In [1]: import numpy as np

In [2]: import numpy.linalg as la

In [3]: np.set_printoptions(suppress=True, linewidth=160)

In [4]: rd = lambda a: np.round(a, 3) + 0

In [5]: F = np.load("m.npy")

In [6]: F
Out[6]: 
array([[-0.018,  1.959,  2.962,  2.977, -0.028],
       [-0.076,  1.987,  2.976,  3.1  ,  0.004],
       [ 0.025,  2.117,  2.959,  3.063,  0.02 ],
       [ 0.   ,  2.02 ,  3.105,  3.085, -0.038],
       [ 0.029,  1.882,  3.069,  2.942, -0.072],
       [-0.044,  2.011,  2.992,  3.061, -0.011],
       [-0.114,  1.99 ,  2.966,  2.98 , -0.051],
       [ 0.022,  1.927,  2.94 ,  2.914, -0.06 ],
       [ 0.042,  2.073,  3.011,  3.008,  0.067],
       [ 0.003,  2.002,  2.924,  3.093,  0.058],
       [ 0.031,  2.   ,  2.979,  2.998,  0.058],
       [ 0.012,  2.08 ,  3.053,  3.   ,  0.021],
       [-0.08 ,  2.001,  2.911,  3.081, -0.005],
       [ 0.016,  1.996,  3.016,  3.132,  0.014],
       [-0.06 ,  1.932,  3.031,  2.996, -0.083],
       [ 0.011,  1.982,  3.06 ,  3.062,  0.068],
       [ 0.01 ,  1.925,  2.951,  2.954, -0.022],
       [ 0.012,  1.982,  3.013,  2.988, -0.007],
       [-0.051,  2.04 ,  3.035,  3.022, -0.052],
       [-0.008,  1.949,  2.981,  3.046, -0.044],
       [-1.943,  1.975, -3.001,  0.042, -2.92 ],
       [-1.954,  1.977, -3.077,  0.016, -2.993],
       [-2.005,  2.026, -2.992,  0.   , -3.031],
       [-2.043,  2.134, -2.953,  0.057, -2.932],
       [-2.055,  2.005, -2.984,  0.006, -2.946],
       [-2.051,  2.055, -2.988, -0.029, -3.043],
       [-1.967,  1.954, -2.98 ,  0.064, -3.043],
       [-1.994,  1.949, -3.01 ,  0.031, -2.983],
       [-2.072,  2.027, -2.994,  0.047, -3.058],
       [-2.002,  2.037, -3.083,  0.087, -3.037],
       [-2.01 ,  2.019, -3.   ,  0.006, -3.017],
       [-2.031,  2.045, -2.945, -0.005, -3.082],
       [-1.997,  2.029, -3.017,  0.004, -3.051],
       [-1.976,  2.008, -3.037,  0.033, -3.064],
       [-1.955,  1.96 , -3.056, -0.019, -3.044],
       [-2.046,  1.985, -2.991,  0.028, -3.014],
       [-1.96 ,  2.026, -2.956,  0.007, -3.146],
       [-1.995,  2.094, -3.025,  0.015, -2.969],
       [-2.002,  1.997, -3.025, -0.051, -3.021],
       [-2.066,  1.998, -2.91 , -0.037, -2.886]])

In [7]: Xc = (F - F.mean(axis=0)) / F.std(axis=0)

In [8]: rd(Xc.std(axis=0))
Out[8]: array([1., 1., 1., 1., 1.])

In [9]: beta = la.lstsq(np.delete(Xc, 1, axis=1), Xc[:, 1])[0]

In [10]: np.abs(beta).argmax()
Out[10]: np.int64(2)

In [11]: rd(beta)
Out[11]: array([-4.924, -5.316,  5.476,  4.551])

In [12]: rd(1 - np.var(Xc[:, 1] - np.delete(Xc, 1, axis=1) @ beta))
Out[12]: np.float64(0.158)

In [13]: M2 = np.c_[F[:, :4] @ np.array([[2, 0, 3, 5], [2, 3, 1, 3], [2, 0, 4, 5], [4, 3, 5, 1]]), np.array([0, 3, 0, 1, 3, 2, 2, 0, 3, 3, 1, 3, 0, 0, 1, 1, 1, 0, 3, 2, 1, 0, 0, 3, 3, 3, 3, 3, 3, 2, 3, 3, 0, 2, 2, 3, 0, 3, 3, 2])]

In [14]: rd(M2)
Out[14]: 
array([[ 21.714,  14.808,  28.638,  23.574,   0.   ],
       [ 22.174,  15.261,  29.163,  23.561,   3.   ],
       [ 22.454,  15.54 ,  29.343,  24.334,   0.   ],
       [ 22.59 ,  15.315,  29.865,  24.67 ,   1.   ],
       [ 21.728,  14.472,  28.955,  24.078,   3.   ],
       [ 22.162,  15.216,  29.152,  23.834,   2.   ],
       [ 21.604,  14.91 ,  28.412,  23.21 ,   2.   ],
       [ 21.434,  14.523,  28.323,  23.505,   0.   ],
       [ 22.284,  15.243,  29.283,  24.492,   3.   ],
       [ 22.23 ,  15.285,  29.172,  23.734,   3.   ],
       [ 22.012,  14.994,  28.999,  24.048,   1.   ],
       [ 22.29 ,  15.24 ,  29.328,  24.565,   3.   ],
       [ 21.988,  15.246,  28.81 ,  23.239,   0.   ],
       [ 22.584,  15.384,  29.768,  24.28 ,   0.   ],
       [ 21.79 ,  14.784,  28.856,  23.647,   1.   ],
       [ 22.354,  15.132,  29.565,  24.363,   1.   ],
       [ 21.588,  14.637,  28.529,  23.534,   1.   ],
       [ 21.966,  14.91 ,  29.01 ,  24.059,   0.   ],
       [ 22.136,  15.186,  29.137,  24.062,   3.   ],
       [ 22.028,  14.985,  29.079,  23.758,   2.   ],
       [ -5.77 ,   6.051, -15.648, -18.753,   1.   ],
       [ -6.044,   5.979, -16.113, -19.208,   0.   ],
       [ -5.942,   6.078, -15.957, -18.907,   0.   ],
       [ -5.496,   6.573, -15.522, -18.521,   3.   ],
       [ -6.044,   6.033, -16.066, -19.174,   3.   ],
       [ -6.084,   6.078, -16.195, -19.059,   3.   ],
       [ -5.73 ,   6.054, -15.547, -18.809,   3.   ],
       [ -5.986,   5.94 , -15.918, -19.142,   3.   ],
       [ -5.89 ,   6.222, -15.93 , -19.202,   3.   ],
       [ -5.748,   6.372, -15.866, -19.227,   2.   ],
       [ -5.958,   6.075, -15.981, -18.987,   3.   ],
       [ -5.882,   6.12 , -15.853, -18.75 ,   3.   ],
       [ -5.954,   6.099, -16.01 , -18.979,   0.   ],
       [ -5.878,   6.123, -15.903, -19.008,   2.   ],
       [ -6.178,   5.823, -16.224, -19.194,   2.   ],
       [ -5.992,   6.039, -15.977, -19.202,   3.   ],
       [ -5.752,   6.099, -15.643, -18.495,   0.   ],
       [ -5.792,   6.327, -15.916, -18.803,   3.   ],
       [ -6.264,   5.838, -16.364, -19.195,   3.   ],
       [ -6.104,   5.883, -16.025, -18.923,   2.   ]])

In [15]: la.matrix_rank(np.c_[F, M2])
Out[15]: np.int64(6)

In [16]: rd(la.norm(la.qr(F)[0].T @ M2, axis=0) ** 2 / ((M2 ** 2).sum(axis=0) + 1e-12))
Out[16]: array([1.  , 1.  , 1.  , 1.  , 0.74])

In [17]: rd(la.lstsq(F, M2[:, 0])[0])
Out[17]: array([2., 2., 2., 4., 0.])

In [18]: gram = np.cov(M2, rowvar=False)

In [19]: np.argsort(-M2.std(axis=0).round(6), kind="stable")
Out[19]: array([2, 3, 0, 1, 4])

In [20]: rd(np.corrcoef(M2.T))
Out[20]: 
array([[ 1.   ,  0.999,  1.   ,  1.   , -0.262],
       [ 0.999,  1.   ,  0.999,  0.999, -0.258],
       [ 1.   ,  0.999,  1.   ,  1.   , -0.262],
       [ 1.   ,  0.999,  1.   ,  1.   , -0.263],
       [-0.262, -0.258, -0.262, -0.263,  1.   ]])

In [21]: cent = F[[37, 39]].astype(float)

In [22]: for _ in range(5):
    ...:     labels = la.norm(F[:, None] - cent, axis=-1).argmin(axis=1)
    ...:     cent = np.array([F[labels == j].mean(axis=0) for j in range(2)])
    ...: 

In [23]: labels
Out[23]: array([1, 1, 1, 1, 1, 1, 1, 1, 1, 1, 1, 1, 1, 1, 1, 1, 1, 1, 1, 1, 0, 0, 0, 0, 0, 0, 0, 0, 0, 0, 0, 0, 0, 0, 0, 0, 0, 0, 0, 0])

In [24]: rd(cent[1] - cent[0])
Out[24]: array([ 1.994, -0.022,  5.998,  3.01 ,  3.006])

In [25]: arr = np.load("test19.npy")

In [26]: arr
Out[26]: 
array([[-4, -2, 10],
       [-4, -2, 10],
       [-4, -2, 10],
       [ 2,  1, -5],
       [-2, -1,  5],
       [ 0,  0,  0],
       [-4, -2, 10]])

In [27]: la.lstsq(arr[:-1].T, arr[-1])[2]
Out[27]: np.int32(1)

In [28]: np.unique(arr.round(6), axis=0).shape
Out[28]: (4, 3)

In [29]: u = np.array([-1, 0])

In [30]: np.correlate(arr[6], arr[2], "full")
Out[30]: array([-40, -12, 120, -12, -40])

In [31]: Uu, sigma, VT = la.svd(arr)

In [32]: evecs = VT[:(sigma > 1e-8).sum()]

In [33]: rng = np.random.default_rng(531)

In [34]: x = arr[4] + 3 * arr[3] + rng.integers(2) * np.eye(3)[0]

In [35]: x
Out[35]: array([  5.,   2., -10.])

In [36]: la.matrix_rank(np.vstack([arr, x]))
Out[36]: np.int64(2)

In [37]: rd(np.diag(evecs.T @ evecs))
Out[37]: array([0.133, 0.033, 0.833])

In [38]: rd(la.norm(x - evecs.T @ evecs @ x))
Out[38]: np.float64(0.931)

In [39]: rd(evecs.T @ evecs)
Out[39]: 
array([[ 0.133,  0.067, -0.333],
       [ 0.067,  0.033, -0.167],
       [-0.333, -0.167,  0.833]])

In [40]: def softmax(z):
    ...:     e = np.exp(z - z.max(axis=-1, keepdims=True))
    ...:     return e / e.sum(axis=-1, keepdims=True)
    ...: 

In [41]: rd(softmax(arr).sum(axis=1))
Out[41]: array([1., 1., 1., 1., 1., 1., 1.])

In [42]: rd(softmax(arr[2] + -1))
Out[42]: array([0., 0., 1.])

In [43]: rd(softmax(10 * arr[2]))
Out[43]: array([0., 0., 1.])

In [44]: scores = arr @ arr.T / np.sqrt(3)

In [45]: rd(softmax(scores)[2] @ arr)
Out[45]: array([-4., -2., 10.])

In [46]: rd(softmax(scores + np.triu(np.full(scores.shape, -np.inf), 1)))
Out[46]: 
array([[1.   , 0.   , 0.   , 0.   , 0.   , 0.   , 0.   ],
       [0.5  , 0.5  , 0.   , 0.   , 0.   , 0.   , 0.   ],
       [0.333, 0.333, 0.333, 0.   , 0.   , 0.   , 0.   ],
       [0.   , 0.   , 0.   , 1.   , 0.   , 0.   , 0.   ],
       [0.333, 0.333, 0.333, 0.   , 0.   , 0.   , 0.   ],
       [0.167, 0.167, 0.167, 0.167, 0.167, 0.167, 0.   ],
       [0.25 , 0.25 , 0.25 , 0.   , 0.   , 0.   , 0.25 ]])

In [47]: labels = F[:, 4] > np.median(F[:, 4])

In [48]: u = F[labels].mean(axis=0) - F[~labels].mean(axis=0)

In [49]: np.argsort(-np.abs(u).round(6), kind="stable")
Out[49]: array([2, 3, 4, 0, 1])

In [50]: labels.astype(int)
Out[50]: array([1, 1, 1, 1, 1, 1, 1, 1, 1, 1, 1, 1, 1, 1, 1, 1, 1, 1, 1, 1, 0, 0, 0, 0, 0, 0, 0, 0, 0, 0, 0, 0, 0, 0, 0, 0, 0, 0, 0, 0])

In [51]: rd(u)
Out[51]: array([ 1.994, -0.022,  5.998,  3.01 ,  3.006])

In [52]: ((F - F.mean(axis=0)) @ u > 0).astype(int)
Out[52]: array([1, 1, 1, 1, 1, 1, 1, 1, 1, 1, 1, 1, 1, 1, 1, 1, 1, 1, 1, 1, 0, 0, 0, 0, 0, 0, 0, 0, 0, 0, 0, 0, 0, 0, 0, 0, 0, 0, 0, 0])

In [53]: (((F - F.mean(axis=0)) @ u > 0) == labels).mean()
Out[53]: np.float64(1.0)

In [54]: feats = np.load("dump.npy")

In [55]: feats
Out[55]: 
array([[ -1.068,   4.169,  -7.934,  -2.997,  -3.143,   7.598,  -4.585, -11.989,  -5.073],
       [  7.621,  -4.25 ,   2.314,   1.591,  -8.672,   7.478,   2.483,   3.679,   1.731],
       [ -1.896,   1.121,  -7.302,  -0.986,  -3.837,   8.526,  -4.757, -10.658,  -5.63 ],
       [  8.284,  -6.282,   2.514,   2.453,  -8.713,   7.472,   3.321,   4.431,   5.934],
       [ -3.454,   2.805,  -7.332,  -0.205,  -3.724,   8.51 ,  -2.99 , -11.465,  -4.75 ],
       [ -1.874,   3.575,  -6.425,  -2.261,  -3.445,   5.975,  -4.888, -11.615,  -4.604],
       [ -3.886,   2.549,  -6.949,  -0.999,  -1.782,   7.531,  -4.358, -10.245,  -7.135],
       [  6.721,  -5.093,   3.942,   0.75 ,  -8.227,   7.262,   3.986,   3.262,   3.743],
       [  8.172,  -5.447,   3.493,   1.543, -10.243,   8.19 ,   3.203,   3.227,   3.608],
       [  8.047,  -3.456,   3.497,   1.317, -10.209,   8.951,   4.608,   3.875,   3.448],
       [ -1.256,   1.447,  -6.743,  -1.869,  -4.038,   7.2  ,  -4.762, -11.519,  -4.542],
       [  6.623,  -3.714,   3.828,   0.54 ,  -8.913,   7.833,   3.838,   5.139,   2.026],
       [ -4.252,   3.839,  -8.251,  -1.109,  -3.689,   8.344,  -4.882, -11.045,  -4.734],
       [  6.875,  -5.479,   1.477,   0.131,  -7.934,   7.983,   3.533,   3.444,   3.75 ],
       [  8.139,  -5.384,   3.942,   2.079,  -9.585,   7.617,   4.082,   4.527,   3.403],
       [ -1.543,   2.42 ,  -8.758,  -0.179,  -3.634,   6.114,  -5.031, -11.863,  -3.993],
       [  8.458,  -4.357,   0.815,   0.711,  -8.877,   5.614,   1.673,   5.5  ,   1.357],
       [ -2.983,   0.067,  -7.718,   0.044,  -5.332,   7.63 ,  -5.727, -11.107,  -2.975],
       [ -4.858,  -0.397,  -5.467,  -0.004,  -4.176,   9.476,  -4.978, -10.292,  -5.009],
       [ -3.828,   2.768,  -5.994,  -0.168,  -3.558,   9.127,  -5.355, -10.625,  -5.121],
       [ -2.31 ,   2.112,  -4.91 ,  -1.051,  -3.467,   7.573,  -3.245, -11.963,  -3.753],
       [ -3.554,   1.275,  -7.337,   0.609,  -4.453,   6.167,  -4.208,  -9.364,  -4.475],
       [  7.674,  -3.464,   4.036,   0.55 ,  -8.245,   6.744,   3.797,   2.2  ,   2.743],
       [  9.415,  -5.02 ,   3.746,   1.465,  -8.951,   7.691,   4.473,   3.01 ,   3.012],
       [  0.092,   1.783,  -6.   ,   0.261,  -4.36 ,   7.322,  -5.261, -12.005,  -4.084],
       [  7.659,  -3.634,   2.09 ,   3.52 , -11.063,   8.077,   4.746,   5.698,   4.05 ],
       [  7.232,  -5.472,   3.61 ,   0.364,  -9.607,   9.37 ,   4.697,   3.849,   3.367],
       [ -4.056,   1.999,  -6.199,  -0.091,  -3.697,   8.423,  -5.916, -11.516,  -4.143],
       [ -3.369,   1.751,  -7.611,  -1.558,  -5.144,  10.593,  -5.747, -10.605,  -6.471],
       [ -1.535,   1.214,  -7.776,  -0.712,  -4.647,   9.679,  -5.91 ,  -9.985,  -4.306],
       [  7.541,  -5.136,   3.14 ,   0.775,  -8.454,   6.438,   5.56 ,   1.88 ,   4.431],
       [  8.996,  -4.811,   2.967,  -0.601,  -9.913,   9.37 ,   3.895,   4.077,   2.944]])

In [56]: gram = np.cov(feats, rowvar=False)

In [57]: rd(la.eigvalsh(gram)[::-1])
Out[57]: array([168.358,   2.065,   1.507,   1.472,   1.149,   0.808,   0.563,   0.321,   0.229])

In [58]: rd(feats.std(axis=0))
Out[58]: array([5.362, 3.532, 5.09 , 1.36 , 2.762, 1.144, 4.436, 7.494, 4.147])

In [59]: np.argsort(-feats.std(axis=0).round(6), kind="stable")
Out[59]: array([7, 0, 2, 6, 8, 1, 4, 3, 5])

In [60]: rd(np.corrcoef(feats[:, 4], feats[:, 2])[0, 1])
Out[60]: np.float64(-0.934)

In [61]: np.argwhere(np.triu(np.abs(np.corrcoef(feats.T)) > 0.8, 1))
Out[61]: 
array([[0, 1],
       [0, 2],
       [0, 4],
       [0, 6],
       [0, 7],
       [0, 8],
       [1, 2],
       [1, 4],
       [1, 6],
       [1, 7],
       [1, 8],
       [2, 4],
       [2, 6],
       [2, 7],
       [2, 8],
       [4, 6],
       [4, 7],
       [4, 8],
       [6, 7],
       [6, 8],
       [7, 8]])

In [62]: M = np.loadtxt("layer1.csv", delimiter=",")

In [63]: M
Out[63]: 
array([[-1.94 ,  0.621, -0.562, -0.997,  1.45 ,  0.8  , -0.008,  0.892],
       [ 1.988,  1.245,  0.445, -0.918,  1.264,  0.125, -0.363,  0.844],
       [-1.118,  0.205, -2.267,  1.003, -0.657,  0.913,  0.525, -0.152],
       [ 1.369,  0.831,  0.47 , -0.242, -1.422, -1.143,  0.961, -1.38 ],
       [ 1.176, -0.533,  0.407, -2.214,  0.467,  0.358,  0.274, -1.358],
       [-0.676,  2.048, -0.69 ,  1.132,  1.38 ,  0.688, -0.441, -0.137],
       [-1.129,  1.144, -1.421, -0.345,  2.002,  0.345, -0.152, -0.357],
       [ 0.373, -0.394, -0.487,  0.703, -1.809, -1.061,  1.823, -0.501],
       [ 1.313, -1.088, -1.341,  0.288,  0.094, -2.024,  0.12 , -0.301],
       [ 0.921,  1.717, -0.375, -0.421,  0.124,  0.672, -0.038,  2.102],
       [ 1.799, -1.282,  0.633, -0.545, -0.619, -0.542,  0.575,  1.554],
       [ 0.863, -1.05 , -0.487, -0.345, -1.611,  0.676,  0.78 , -1.771],
       [ 1.569,  0.931, -0.841, -0.556, -1.464, -1.049, -0.417, -1.112],
       [-0.619, -0.561,  1.105,  0.317,  0.555,  0.144,  1.587, -2.033],
       [-0.922,  1.892, -1.719,  0.13 , -0.761, -0.408, -0.32 ,  0.867],
       [ 0.722,  0.806, -1.563, -0.061, -1.463,  1.109, -1.142, -0.842],
       [-0.802,  0.81 ,  0.839,  0.721,  1.055,  0.62 ,  0.762, -2.097],
       [ 0.313,  1.256,  0.544, -0.861, -0.649, -0.299,  2.398, -0.159],
       [ 1.74 ,  0.718,  0.291,  2.177,  0.591,  0.11 , -0.521,  0.049],
       [-0.029, -1.193,  0.66 ,  0.105,  0.913, -1.178,  2.206, -0.196],
       [ 0.134,  0.947,  0.723,  0.418,  1.653, -1.493, -1.189, -1.006],
       [-1.178,  0.871,  0.859, -1.018,  0.997, -1.396, -0.901,  1.151],
       [ 0.775,  0.035,  0.641, -1.235, -1.836,  0.451, -0.289, -1.675],
       [ 0.076,  2.122,  0.418, -0.921,  0.12 ,  0.385, -1.07 , -1.47 ],
       [ 0.941,  0.776, -1.043, -0.429,  0.152,  1.038,  1.737,  1.458]])

In [64]: Xc = M - M.mean(axis=0)

In [65]: evecs = la.svd(Xc)[2][:1]

In [66]: M2 = Xc - Xc @ evecs.T @ evecs

In [67]: rd(np.cov(Xc @ evecs.T, rowvar=False))
Out[67]: np.float64(2.348)

In [68]: rd(np.diag(evecs.T @ evecs))
Out[68]: array([0.185, 0.211, 0.024, 0.004, 0.306, 0.032, 0.109, 0.129])

In [69]: rd(M2.std(axis=0))
Out[69]: array([0.867, 0.729, 0.914, 0.887, 0.809, 0.848, 0.892, 1.037])
